$ ipython --no-banner

In [1]: import numpy as np

In [2]: import numpy.linalg as la

In [3]: np.set_printoptions(precision=3, suppress=True, linewidth=100, legacy="1.25")

In [4]: rd = lambda a: np.round(a, 3) + 0

In [5]: arr = np.load("block2.npy")

In [6]: print(arr)
[[ 2 -1  0  0]
 [-3  2  0  0]
 [ 0  0  2 -1]
 [ 0  0 -3  2]]

In [7]: # 2 blocks once reordered

In [8]: vec = np.array([-1, -5, 2, 0])

In [9]: target = arr @ vec

In [10]: b, lr = np.zeros(4), 1 / la.norm(arr, 2) ** 2

In [11]: for i in range(30):
    ...:     b -= lr * arr.T @ (arr @ b - target)
    ...:     if i % 5 == 0: print(i, round(la.norm(arr @ b - target), 3))
    ...: 
0 1.152
5 1.134
10 1.116
15 1.099
20 1.082
25 1.065

In [12]: print(rd(la.cond(arr)))
17.944

In [13]: X = np.loadtxt("x.csv", delimiter=",")

In [14]: print(X)
[[-2.355 -6.57   2.455]
 [ 7.763  0.176 -0.869]
 [ 3.186 -2.876  1.924]
 [ 1.277 -4.149 -2.644]
 [ 0.074 -4.951 -1.388]
 [ 7.929  0.286 -1.381]
 [ 2.818 -3.121 -2.839]
 [ 2.746 -3.169  1.759]
 [ 6.135 -0.91   1.059]
 [ 2.755 -3.163 -1.464]
 [ 1.988 -3.674 -0.883]
 [ 2.328 -3.448  2.786]
 [ 3.445 -2.703 -0.401]
 [-1.676 -6.118 -0.603]
 [-1.265 -5.843  2.842]]

In [15]: q, Rm = la.qr(X)

In [16]: print(rd(Rm))
[[15.061 -2.292 -1.379]
 [ 0.    14.93  -1.257]
 [ 0.     0.    -7.028]]

In [17]: print(rd(q.T @ q))
[[1. 0. 0.]
 [0. 1. 0.]
 [0. 0. 1.]]

In [18]: print(rd(q @ Rm))
[[-2.355 -6.57   2.455]
 [ 7.763  0.176 -0.869]
 [ 3.186 -2.876  1.924]
 [ 1.277 -4.149 -2.644]
 [ 0.074 -4.951 -1.388]
 [ 7.929  0.286 -1.381]
 [ 2.818 -3.121 -2.839]
 [ 2.746 -3.169  1.759]
 [ 6.135 -0.91   1.059]
 [ 2.755 -3.163 -1.464]
 [ 1.988 -3.674 -0.883]
 [ 2.328 -3.448  2.786]
 [ 3.445 -2.703 -0.401]
 [-1.676 -6.118 -0.603]
 [-1.265 -5.843  2.842]]

In [19]: print(rd(Rm @ Rm))
[[226.825 -68.726  -8.197]
 [  0.    222.904  -9.935]
 [  0.      0.     49.388]]

In [20]: print(rd(np.sort(la.eigvals(Rm))))
[-7.028 14.93  15.061]

In [21]: print(rd(la.matrix_power(Rm - np.diag(np.diag(Rm)), 3)))
[[0. 0. 0.]
 [0. 0. 0.]
 [0. 0. 0.]]

In [22]: th = np.radians(60)

In [23]: Rm = np.eye(3)

In [24]: Rm[1, 1] = Rm[2, 2] = np.cos(th)

In [25]: Rm[1, 2], Rm[2, 1] = -np.sin(th), np.sin(th)

In [26]: print(rd(Rm))
[[ 1.     0.     0.   ]
 [ 0.     0.5   -0.866]
 [ 0.     0.866  0.5  ]]

In [27]: other = X @ Rm.T

In [28]: print(rd(np.abs(other - X).max(axis=0)))
[0.    4.364 6.917]

In [29]: gram = np.cov(X, rowvar=False)

In [30]: print(rd(la.eigvalsh(gram)[::-1]))
[14.241  3.446  0.   ]

In [31]: print(rd(np.polyfit(X[:, 0], X[:, 2], 1)))
[-0.161  0.421]

In [32]: print(np.median(X, axis=0))
[ 2.746 -3.169 -0.603]

In [33]: print(gram.shape)
(3, 3)

In [34]: print(rd(X.std(axis=0)))
[2.998 1.999 1.877]

In [35]: print(rd(gram))
[[ 9.63   6.421 -1.546]
 [ 6.421  4.281 -1.031]
 [-1.546 -1.031  3.776]]

In [36]: print(np.argwhere(np.triu(np.abs(np.corrcoef(X.T)) > 0.8, 1)))
[[0 1]]

In [37]: dist = la.norm(X[:, None] - X[None], axis=-1)

In [38]: print(np.unravel_index(dist.round(6).argmax(), dist.shape))
(0, 5)

In [39]: W0 = np.array([[1, 5, -3, 5], [5, 1, 5, -3], [-3, 5, 1, 5], [5, -3, 5, 1]])

In [40]: vals, V = la.eigh(W0)

In [41]: vec = np.array([0, 1, 3, 1])

In [42]: print(vec @ W0 @ vec)
65

In [43]: print(rd(V * np.abs(vals) @ V.T))
[[ 7. -1.  3. -1.]
 [-1.  7. -1.  3.]
 [ 3. -1.  7. -1.]
 [-1.  3. -1.  7.]]

In [44]: print(rd(vec @ W0 @ vec / (vec @ vec)), rd(vals[0]), rd(vals[-1]))
5.909 -12.0 8.0

In [45]: print((np.sign(V[:, -1].round(6)) == np.sign(V[0, -1].round(6))).astype(int))
[1 1 1 1]

In [46]: f = np.array([3, 3, 1, 2])

In [47]: other = W0 + np.outer(f, np.eye(4)[2])

In [48]: print(rd(la.det(other) / la.det(W0)), rd(1 + la.solve(W0, f)[2]))
1.052 1.052

In [49]: print(la.matrix_rank(la.inv(other) - la.inv(W0), tol=1e-8))
1

In [50]: print([round(float(la.det(W0[:i, :i])), 2) + 0 for i in range(1, 5)])
[1.0, -24.0, -208.0, -1536.0]

In [51]: print(np.all(la.eigvalsh(W0) > 0))
False
